% ipython --no-banner

In [1]: import numpy as np

In [2]: from numpy import linalg as LA

In [3]: np.set_printoptions(suppress=True, linewidth=200)

In [4]: def rnd(a):
   ...:     return np.round(a, 3) + 0
   ...: 

In [5]: K = np.load("m.npy")

In [6]: K
Out[6]: 
array([[ 7.672,  2.451,  5.121,  5.193,  2.614,  5.064],
       [-0.125, -0.02 , -0.178, -0.057,  0.048,  0.015],
       [ 4.033,  1.383,  2.743,  2.662,  1.286,  2.926],
       [ 2.991,  0.999,  1.889,  2.157,  0.84 ,  2.134],
       [ 3.337,  1.221,  2.134,  2.244,  1.246,  2.325],
       [-0.525, -0.14 , -0.208, -0.397, -0.179, -0.324],
       [ 6.979,  2.323,  4.555,  4.439,  2.439,  4.558],
       [-3.331, -1.084, -2.174, -2.142, -1.104, -2.3  ],
       [ 2.483,  0.645,  1.687,  1.572,  0.895,  1.423],
       [ 3.243,  1.131,  2.14 ,  2.209,  1.248,  2.311],
       [-3.544, -1.28 , -2.409, -2.423, -1.239, -2.326],
       [-4.629, -1.621, -3.003, -3.103, -1.601, -3.052],
       [-0.784, -0.383, -0.498, -0.496, -0.441, -0.466],
       [ 6.847,  2.397,  4.464,  4.48 ,  2.219,  4.526],
       [-2.369, -0.779, -1.685, -1.619, -0.665, -1.327],
       [-1.477, -0.45 , -1.077, -1.057, -0.655, -0.912],
       [-1.584, -0.404, -0.88 , -1.032, -0.754, -0.989],
       [-1.315, -0.373, -0.921, -0.905, -0.479, -0.86 ],
       [-1.837, -0.486, -1.239, -1.136, -0.644, -1.146],
       [-1.986, -0.697, -1.247, -1.146, -0.69 , -1.294],
       [ 2.02 ,  0.603,  1.561,  1.364,  0.683,  1.438],
       [-3.326, -1.154, -2.054, -2.279, -1.058, -2.098],
       [-1.341, -0.457, -0.89 , -0.812, -0.469, -0.922],
       [-0.877, -0.269, -0.807, -0.72 , -0.401, -0.664],
       [ 0.667,  0.369,  0.355,  0.331,  0.302,  0.383],
       [-3.616, -1.222, -2.438, -2.411, -1.222, -2.317],
       [-1.426, -0.501, -1.006, -1.061, -0.482, -1.008],
       [ 1.813,  0.498,  1.401,  1.068,  0.713,  1.297],
       [-2.057, -0.756, -1.467, -1.529, -0.856, -1.437],
       [ 6.444,  2.157,  4.225,  4.308,  2.313,  4.234],
       [-2.02 , -0.714, -1.383, -1.458, -0.693, -1.31 ],
       [ 3.78 ,  1.113,  2.722,  2.726,  1.307,  2.505],
       [ 0.676,  0.164,  0.661,  0.37 ,  0.262,  0.45 ],
       [ 4.214,  1.508,  2.789,  2.72 ,  1.277,  2.734],
       [-4.548, -1.56 , -3.177, -3.032, -1.648, -3.047],
       [ 1.114,  0.606,  0.815,  0.917,  0.404,  0.793],
       [ 1.903,  0.707,  1.406,  1.302,  0.759,  1.351]])

In [7]: x = np.array([3, 3, 3, 2, 3, 2])

In [8]: rhs = K @ x

In [9]: rnd(LA.pinv(K) @ K)
Out[9]: 
array([[1., 0., 0., 0., 0., 0.],
       [0., 1., 0., 0., 0., 0.],
       [0., 0., 1., 0., 0., 0.],
       [0., 0., 0., 1., 0., 0.],
       [0., 0., 0., 0., 1., 0.],
       [0., 0., 0., 0., 0., 1.]])

In [10]: rnd(LA.lstsq(K, rhs)[0])
Out[10]: array([3., 3., 3., 2., 3., 2.])

In [11]: rng = np.random.default_rng(26)

In [12]: rhs = rhs + 0.02 * rng.normal(size=37)

In [13]: rnd(rhs)
Out[13]: 
array([ 74.049,  -0.969,  39.534,  28.77 ,  32.979,  -4.607,  66.881, -31.969,  23.147,  32.343, -34.913, -44.858,  -8.215,  65.8  , -22.408, -14.916, -14.917, -12.826, -17.223, -18.737,  20.184,
       -31.522, -12.955,  -9.814,   6.525, -34.942, -14.407,  17.964, -21.297,  62.5  , -19.925,  37.223,   6.905,  40.272, -44.982,  12.238,  19.664])

In [14]: coef, *_ = LA.lstsq(K, rhs)

In [15]: coef.round()
Out[15]: array([3., 3., 3., 2., 3., 2.])

In [16]: rnd(coef)
Out[16]: array([3.046, 2.992, 2.978, 1.982, 2.952, 2.   ])
